$ python -q
>>> import numpy as np
>>> from numpy import linalg as LA
>>> np.set_printoptions(precision=2, suppress=True, linewidth=140)
>>> u = np.array([-7, 6, 5, 2, -3])
>>> mat = u[np.abs(np.subtract.outer(np.arange(5), np.arange(5)))]
>>> mat
array([[-7,  6,  5,  2, -3],
       [ 6, -7,  6,  5,  2],
       [ 5,  6, -7,  6,  5],
       [ 2,  5,  6, -7,  6],
       [-3,  2,  5,  6, -7]])
>>> vec = np.array([2, -2, -1, 2, 0])
>>> rhs = mat @ vec
>>> rhs
array([-27,  30,  17, -26,  -3])
>>> np.round(LA.solve(mat, 3 * rhs), 2) + 0
array([ 6., -6., -3.,  6.,  0.])
>>> other = mat / np.sqrt((mat ** 2).mean(axis=1, keepdims=True))
>>> other[3]
array([ 0.37,  0.91,  1.1 , -1.28,  1.1 ])
>>> mat - mat.mean(axis=1, keepdims=True)
array([[ -7.6,   5.4,   4.4,   1.4,  -3.6],
       [  3.6,  -9.4,   3.6,   2.6,  -0.4],
       [  2. ,   3. , -10. ,   3. ,   2. ],
       [ -0.4,   2.6,   3.6,  -9.4,   3.6],
       [ -3.6,   1.4,   4.4,   5.4,  -7.6]])
>>> def softmax(z):
...     e = np.exp(z - z.max(axis=-1, keepdims=True))
...     return e / e.sum(axis=-1, keepdims=True)
... 
>>> np.round(softmax(mat[4] + -1), 2) + 0
array([0.  , 0.01, 0.27, 0.72, 0.  ])
>>> np.round(softmax(mat[4]), 2) + 0
array([0.  , 0.01, 0.27, 0.72, 0.  ])
>>> S = mat @ mat.T / np.sqrt(5)
>>> np.round(softmax(S + np.triu(np.full(S.shape, -np.inf), 1)), 2) + 0
array([[1., 0., 0., 0., 0.],
       [0., 1., 0., 0., 0.],
       [0., 0., 1., 0., 0.],
       [0., 0., 0., 1., 0.],
       [0., 0., 0., 0., 1.]])
>>> np.round(softmax(S), 2) + 0
array([[1., 0., 0., 0., 0.],
       [0., 1., 0., 0., 0.],
       [0., 0., 1., 0., 0.],
       [0., 0., 0., 1., 0.],
       [0., 0., 0., 0., 1.]])
>>> proj = np.triu(np.array([[1, -2, 1, -3, 2],
...     [0, -2, 1, -1, -3],
...     [0, 3, 1, 0, 2],
...     [-3, 2, -1, -2, -1],
...     [2, -3, -3, -1, 3]]), 1) + np.eye(5)
>>> other = proj @ mat @ LA.inv(proj)
>>> LA.matrix_rank(other)
np.int64(5)
>>> round(LA.det(other), 2)
np.float64(66816.0)
>>> other
array([[ -26.,  -37.,   41.,  -84., -259.],
       [  18.,   24.,  -64.,   78.,  264.],
       [  -1.,    8.,   -4.,   23.,   48.],
       [   5.,   13.,  -17.,   15.,   91.],
       [  -3.,   -4.,   12.,   -7.,  -44.]])
>>> np.poly(other)
array([     1.,     35.,    254.,  -2792., -36032., -66816.])
>>> vec = np.array([-2, -2, 2, -1, -2])
>>> h1 = np.maximum(mat @ vec, 0)
>>> mat * (h1 > 1e-9)[:, None]
array([[-7,  6,  5,  2, -3],
       [ 6, -7,  6,  5,  2],
       [ 0,  0,  0,  0,  0],
       [ 0,  0,  0,  0,  0],
       [-3,  2,  5,  6, -7]])
>>> np.maximum(mat @ (3 * vec), 0)
array([48, 15,  0,  0, 60])
>>> print(mat.T @ h1)
[-142  101  210  177 -178]
>>> rng = np.random.default_rng(203)
>>> F = np.eye(4, dtype=int)[rng.permutation(4)]
>>> F
array([[1, 0, 0, 0],
       [0, 0, 1, 0],
       [0, 1, 0, 0],
       [0, 0, 0, 1]])
>>> # keeps lengths
>>> idx = rng.permutation(4)
>>> idx
array([1, 3, 0, 2])
>>> other = F[idx][:, idx]
>>> other
array([[0, 0, 0, 1],
       [0, 1, 0, 0],
       [0, 0, 1, 0],
       [1, 0, 0, 0]])
>>> round(LA.det(other), 2), round(float(LA.det(F[idx])), 2)
(np.float64(-1.0), 1.0)
>>> print(np.sort(np.abs(LA.eigvals(other))))
[1. 1. 1. 1.]
>>> vec = np.array([1, 2, 2, 2])
>>> rhs = F @ vec
>>> coef, lr = np.zeros(4), 1 / LA.norm(F, 2) ** 2
>>> for i in range(6):
...     coef -= lr * F.T @ (F @ coef - rhs)
...     if i % 1 == 0: print(i, round(LA.norm(F @ coef - rhs), 2))
... 
0 0.0
1 0.0
2 0.0
3 0.0
4 0.0
5 0.0
>>> np.round(LA.cond(F), 2)
np.float64(1.0)
>>> coef
array([1., 2., 2., 2.])
>>> F.sum(axis=1)
array([1, 1, 1, 1])
>>> p = np.eye(4)[3]
>>> for _ in range(6):
...     p = p @ F
...     print(p.round(2))
... 
[0. 0. 0. 1.]
[0. 0. 0. 1.]
[0. 0. 0. 1.]
[0. 0. 0. 1.]
[0. 0. 0. 1.]
[0. 0. 0. 1.]
>>> u = np.array([-2, -2, 3, -1])
>>> other = F + np.outer(u, np.eye(4)[0])
>>> LA.matrix_rank(other - F)
np.int64(1)
>>> print(LA.matrix_rank(LA.inv(other) - LA.inv(F), tol=1e-8))
1
>>> other
array([[-1.,  0.,  0.,  0.],
       [-2.,  0.,  1.,  0.],
       [ 3.,  1.,  0.,  0.],
       [-1.,  0.,  0.,  1.]])
>>> F @ F
array([[1, 0, 0, 0],
       [0, 1, 0, 0],
       [0, 0, 1, 0],
       [0, 0, 0, 1]])
>>> np.round(LA.det(F), 2)
np.float64(-1.0)
>>> (F != 0).astype(int)
array([[1, 0, 0, 0],
       [0, 0, 1, 0],
       [0, 1, 0, 0],
       [0, 0, 0, 1]])
>>> np.flatnonzero(LA.matrix_power((F != 0) + (F.T != 0) + np.eye(4), 4)[2])
array([1, 2])
>>> X = np.loadtxt("a.csv", delimiter=",")
>>> print(X)
[[ -9.75   0.15   1.74  -2.57]
 [  8.32  -6.27   1.02  -3.67]
 [  0.22  11.12   0.29   0.87]
 [ -4.33  -3.59   0.13   0.58]
 [-12.07  -2.5   -0.25   0.87]
 [  4.44  -7.08   1.61  -2.91]
 [  2.42  -6.29   0.99   1.65]
 [ -5.31 -14.02  -0.79   3.08]
 [  0.69   2.45  -0.61  -2.76]
 [  1.5   -2.8   -1.35   4.39]
 [  6.89 -11.5    0.5   -0.81]
 [ 12.55  -4.84   0.93  -2.57]
 [ -1.02   7.47  -0.06   0.05]
 [ -4.    -2.85  -1.03  -1.02]
 [ -1.73   5.33  -1.81  -3.25]
 [-11.82  -2.17  -0.24  -0.5 ]
 [ -0.74  -6.57  -1.09   4.89]
 [ -2.02  17.01  -0.18   0.46]
 [  4.55 -14.46  -1.05   1.42]
 [ -3.93  -4.76  -0.13  -1.93]]
>>> vec = np.array([3, 0, 0, 0])
>>> rhs = X @ vec
>>> print(np.round(LA.lstsq(X, rhs)[0], 2) + 0)
[3. 0. 0. 0.]
>>> rhs = rhs + 0.02 * rng.normal(size=20)
>>> rhs
array([-29.22,  24.94,   0.71, -12.97, -36.23,  13.3 ,   7.26, -15.94,   2.04,   4.46,  20.68,  37.63,  -3.03, -11.96,  -5.2 , -35.43,
        -2.23,  -6.02,  13.67, -11.83])
>>> coef, *_ = LA.lstsq(X, rhs)
>>> print(coef.round())
[3. 0. 0. 0.]
>>> print([round(float(LA.norm(LA.solve(X.T @ X + lam * np.eye(4), X.T @ rhs))), 2) for lam in (0, 1, 10, 100)])
[3.0, 2.99, 2.96, 2.65]
>>> cent = X[[14, 6]].astype(float)
>>> for _ in range(6):
...     idx = LA.norm(X[:, None] - cent, axis=-1).argmin(axis=1)
...     cent = np.array([X[idx == j].mean(axis=0) for j in range(2)])
... 
>>> idx
array([0, 1, 0, 1, 0, 1, 1, 1, 0, 1, 1, 1, 0, 1, 0, 0, 1, 0, 1, 1])
>>> np.abs(cent[1] - cent[0]).argmax()
np.int64(1)
>>> np.bincount(idx)
array([ 8, 12])
>>> A = np.vander(np.arange(6) - 1, 4, increasing=True)
>>> A
array([[ 1, -1,  1, -1],
       [ 1,  0,  0,  0],
       [ 1,  1,  1,  1],
       [ 1,  2,  4,  8],
       [ 1,  3,  9, 27],
       [ 1,  4, 16, 64]])
>>> proj = A @ LA.solve(A.T @ A, A.T)
>>> np.round((np.eye(6) - proj) @ A, 2) + 0
array([[0., 0., 0., 0.],
       [0., 0., 0., 0.],
       [0., 0., 0., 0.],
       [0., 0., 0., 0.],
       [0., 0., 0., 0.],
       [0., 0., 0., 0.]])
>>> np.round(LA.eigvalsh(proj), 2) + 0
array([0., 0., 1., 1., 1., 1.])
>>> cov = A.T @ A
>>> np.allclose(cov, cov.T)
True
>>> print(np.diag(cov))
[   6   31  355 4891]
>>> LA.matrix_rank(cov)
np.int64(4)
>>> arr = np.load("test5.npy")
>>> arr
array([[  4.92, -17.5 ,   7.42,  22.04,  -9.52],
       [  0.22,  -0.29,   0.19,   0.1 ,   0.74],
       [ -1.07,   4.48,  -2.05,  -5.77,   2.41],
       [  3.8 , -11.65,   4.45,  14.32,  -6.51],
       [  2.73,  -8.71,   4.11,  11.43,  -5.18],
       [ -1.28,   3.25,  -1.4 ,  -4.37,   1.91],
       [  0.81,  -3.18,   1.28,   4.61,  -2.57],
       [ -0.26,   2.08,  -1.13,  -3.13,   1.29],
       [  0.47,  -2.15,   0.55,   2.9 ,  -1.49],
       [ -0.61,   0.28,  -0.76,  -1.2 ,  -0.02],
       [  1.13,  -5.05,   2.07,   6.92,  -2.9 ],
       [  2.18,  -7.12,   2.9 ,   8.6 ,  -4.33],
       [ -2.06,   8.62,  -3.95, -10.11,   4.98],
       [  0.86,  -3.24,   1.56,   3.26,  -1.57],
       [  0.7 ,  -2.79,   0.65,   2.76,  -1.82],
       [ -0.15,   0.82,  -0.47,  -0.84,   0.22],
       [  4.21, -14.12,   5.79,  17.48,  -8.04],
       [ -1.71,   6.03,  -2.99,  -7.35,   3.44]])
>>> cen = arr - arr.mean(axis=0)
>>> evecs = LA.svd(cen)[2][:1]
>>> other = cen - cen @ evecs.T @ evecs
>>> print(other.std(axis=0))
[0.25 0.23 0.23 0.21 0.3 ]
>>> np.cov(cen @ evecs.T, rowvar=False)
array(154.62)
